% ipython --no-banner

In [1]: import numpy as np

In [2]: np.set_printoptions(precision=2, suppress=True, linewidth=140)

In [3]: J = np.loadtxt("test14.csv", delimiter=",")

In [4]: J
Out[4]: 
array([[ 0.,  3., -1., -2.],
       [ 0.,  0., -1., -3.],
       [ 0.,  0.,  0., -2.],
       [ 0.,  0.,  0.,  0.]])

In [5]: # looks like rank 3

In [6]: np.linalg.matrix_rank(J, rtol=0.1)
Out[6]: np.int64(3)

In [7]: np.linalg.cond(J) > 100
Out[7]: np.True_

In [8]: [round(float(x), 2) for x in np.linalg.svd(J, compute_uv=False)[:3]]
Out[8]: [4.68, 2.41, 0.53]

In [9]: rng = np.random.default_rng(557206)

In [10]: z = rng.integers(0, 2, 2)

In [11]: E = np.triu((z[:, None] == z) & (rng.random((2, 2)) < 0.8), 1).astype(int)

In [12]: E += E.T

In [13]: E
Out[13]: 
array([[0, 0],
       [0, 0]])

In [14]: np.sort(np.abs(np.linalg.eigvals(J)))
Out[14]: array([0., 0., 0., 0.])

In [15]: round(np.abs(np.linalg.eigvals(J)).max(), 2)
Out[15]: np.float64(0.0)

In [16]: J.inv()
Traceback (most recent call last):
  Cell In[16], line 1
    J.inv()
AttributeError: 'numpy.ndarray' object has no attribute 'inv'


In [17]: (J - J.T) / 2
Out[17]: 
array([[ 0. ,  1.5, -0.5, -1. ],
       [-1.5,  0. , -0.5, -1.5],
       [ 0.5,  0.5,  0. , -1. ],
       [ 1. ,  1.5,  1. ,  0. ]])

In [18]: np.allclose(J, J.T)
Out[18]: False

In [19]: U, sigma, VT = np.linalg.svd(J)

In [20]: vecs = VT[:(sigma > 1e-8).sum()]

In [21]: x0 = J[0] + -3 * J[3] + rng.integers(2) * np.eye(4)[2]

In [22]: x0
Out[22]: array([ 0.,  3.,  0., -2.])

In [23]: np.allclose(vecs.T @ vecs @ x0, x0)
Out[23]: True

In [24]: np.round(vecs.T @ vecs, 2) + 0
Out[24]: 
array([[0., 0., 0., 0.],
       [0., 1., 0., 0.],
       [0., 0., 1., 0.],
       [0., 0., 0., 1.]])

In [25]: np.round(np.linalg.norm(x0 - vecs.T @ vecs @ x0), 2)
Out[25]: np.float64(0.0)

In [26]: np.diag(vecs.T @ vecs)
Out[26]: array([0., 1., 1., 1.])

In [27]: np.linalg.matrix_rank(np.vstack([J, x0]))
Out[27]: np.int64(3)

In [28]: np.unique(J.round(6), axis=0).shape
Out[28]: (4, 4)

In [29]: np.abs(np.diag(np.linalg.qr(J)[1])) > 1e-9
Out[29]: array([False, False, False, False])

In [30]: np.round(J @ np.linalg.pinv(J) @ J, 2) + 0
Out[30]: 
array([[ 0.,  3., -1., -2.],
       [ 0.,  0., -1., -3.],
       [ 0.,  0.,  0., -2.],
       [ 0.,  0.,  0.,  0.]])

In [31]: cov = J.T @ J

In [32]: np.diag(cov)
Out[32]: array([ 0.,  9.,  2., 17.])

In [33]: np.allclose(cov, cov.T)
Out[33]: True

In [34]: np.trace(cov), (J ** 2).sum()
Out[34]: (np.float64(28.0), np.float64(28.0))

In [35]: np.linalg.eigvalsh(cov)[::-1]
Out[35]: array([21.91,  5.8 ,  0.28,  0.  ])

In [36]: P = np.triu(np.array([[1, 1, 0, 1], [0, 1, 1, 0], [2, 2, 1, 1], [1, 0, 2, 2]]), 1) + np.eye(4)

In [37]: Y = P @ J @ np.linalg.inv(P)

In [38]: np.poly(Y)
Out[38]: array([1., 0., 0., 0., 0.])

In [39]: Y
Out[39]: 
array([[ 0.,  3., -5.,  0.],
       [ 0.,  0., -1., -4.],
       [ 0.,  0.,  0., -2.],
       [ 0.,  0.,  0.,  0.]])

In [40]: np.linalg.matrix_rank(Y)
Out[40]: np.int64(3)

In [41]: data = np.array([[4, 0, 3, 1], [5, 1, 5, 4], [3, 2, 1, 3], [4, 3, 4, 4]])

In [42]: data[:, 3] = 2 * data[:, 0]

In [43]: data
Out[43]: 
array([[ 4,  0,  3,  8],
       [ 5,  1,  5, 10],
       [ 3,  2,  1,  6],
       [ 4,  3,  4,  8]])

In [44]: # rank 3

In [45]: Y = np.array([[-3, -1, 3], [2, 3, 2], [-3, 3, -1], [-2, -1, -1]])

In [46]: np.einsum("ij->j", data)
Out[46]: array([16,  6, 13, 32])

In [47]: np.einsum("ik,kj->ji", data, Y)
Out[47]: 
array([[-37, -48, -20, -34],
       [ -3,   3,   0,   9],
       [  1,   2,   6,   6]])

In [48]: U, sigma, VT = np.linalg.svd(data)

In [49]: vecs = VT[:(sigma > 1e-8).sum()]

In [50]: x0 = data[3] + 2 * data[1] + rng.integers(2) * np.eye(4)[0]

In [51]: x0
Out[51]: array([15.,  5., 14., 28.])

In [52]: np.round(vecs.T @ vecs, 2) + 0
Out[52]: 
array([[0.2, 0. , 0. , 0.4],
       [0. , 1. , 0. , 0. ],
       [0. , 0. , 1. , 0. ],
       [0.4, 0. , 0. , 0.8]])

In [53]: np.allclose(vecs.T @ vecs @ x0, x0)
Out[53]: False

In [54]: (data - data.T) / 2
Out[54]: 
array([[ 0. , -2.5,  0. ,  2. ],
       [ 2.5,  0. ,  1.5,  3.5],
       [ 0. , -1.5,  0. ,  1. ],
       [-2. , -3.5, -1. ,  0. ]])

In [55]: round(float(np.abs(np.linalg.eigvals(data)).max()), 2)
Out[55]: 16.94

In [56]: np.allclose(data, data.T)
Out[56]: False

In [57]: np.round(np.sort(np.abs(np.linalg.eigvals(data))), 2) + 0
Out[57]: array([ 0.  ,  0.8 ,  2.13, 16.94])

In [58]: np.linalg.matrix_power(data, 4)
Out[58]: 
array([[16502,  7964, 13879, 33004],
       [23025, 11111, 19365, 46050],
       [14059,  6770, 11843, 28118],
       [21412, 10321, 18022, 42824]])

In [59]: (data + data.T) / 2
Out[59]: 
array([[4. , 2.5, 3. , 6. ],
       [2.5, 1. , 3.5, 6.5],
       [3. , 3.5, 1. , 5. ],
       [6. , 6.5, 5. , 8. ]])

In [60]: data @ data
Out[60]: 
array([[ 57,  30,  47, 114],
       [ 80,  41,  65, 160],
       [ 49,  22,  44,  98],
       [ 75,  35,  63, 150]])

In [61]: np.linalg.matrix_rank(data, rtol=0.1)
Out[61]: np.int64(2)

In [62]: np.linalg.cond(data) > 100
Out[62]: np.True_

In [63]: np.unravel_index(np.abs(data).argmax(), data.shape)
Out[63]: (np.int64(1), np.int64(3))

In [64]: data.shape
Out[64]: (4, 4)

In [65]: np.zeros(4, 4)
Traceback (most recent call last):
  Cell In[65], line 1
    np.zeros(4, 4)
TypeError: Cannot interpret '4' as a data type


In [66]: np.count_nonzero(data)
Out[66]: np.int64(15)

In [67]: feats = np.load("arr.npy")

In [68]: feats
Out[68]: 
array([[-14.86, -11.88,   5.27],
       [-13.02, -10.35,   4.14],
       [-11.04,  -8.74,   2.99],
       [ -9.91,  -7.84,   2.36],
       [ -6.32,  -5.07,   0.55],
       [ -5.42,  -4.4 ,   0.16],
       [  0.28,  -0.54,  -1.04],
       [  0.29,  -0.53,  -1.03],
       [  0.54,  -0.17,  -0.4 ],
       [  0.51,  -0.16,  -0.35],
       [  0.32,  -0.1 ,  -0.17],
       [ -0.45,   0.18,   0.07],
       [ -0.54,   0.22,   0.07],
       [ -0.7 ,   0.3 ,   0.06],
       [ -0.9 ,   0.42,   0.02],
       [ -1.01,   0.49,  -0.02],
       [ -1.78,   1.14,  -0.44],
       [ -1.9 ,   1.26,  -0.53],
       [ -3.51,   4.19,  -3.21],
       [ -4.09,   6.43,  -5.43],
       [ -4.19,   7.02,  -6.02],
       [ -4.6 ,  13.21, -12.36],
       [ -4.57,  14.46, -13.65],
       [ -4.07,  21.18, -20.63],
       [ -2.73,  30.13, -29.96]])

In [69]: x0 = np.array([1, 1, 0])

In [70]: target = feats @ x0

In [71]: np.round(np.linalg.lstsq(feats, target)[0], 2) + 0
Out[71]: array([1., 1., 0.])

In [72]: target = target + 0.1 * rng.normal(size=25)

In [73]: target
Out[73]: 
array([-26.71, -23.4 , -19.79, -17.95, -11.44,  -9.74,  -0.28,  -0.28,   0.12,   0.47,   0.15,  -0.16,  -0.47,  -0.66,  -0.4 ,  -0.38,
        -0.58,  -0.72,   0.57,   2.35,   2.98,   8.54,   9.95,  17.26,  27.3 ])

In [74]: beta, *_ = np.linalg.lstsq(feats, target)

In [75]: beta.round()
Out[75]: array([1., 1., 0.])

In [76]: round(np.linalg.norm(target - feats @ beta), 2)
Out[76]: np.float64(0.58)

In [77]: [round(float(np.linalg.norm(np.linalg.solve(feats.T @ feats + lam * np.eye(3), feats.T @ target))), 2) for lam in (0, 1, 10, 100)]
Out[77]: [1.42, 1.42, 1.38, 1.26]
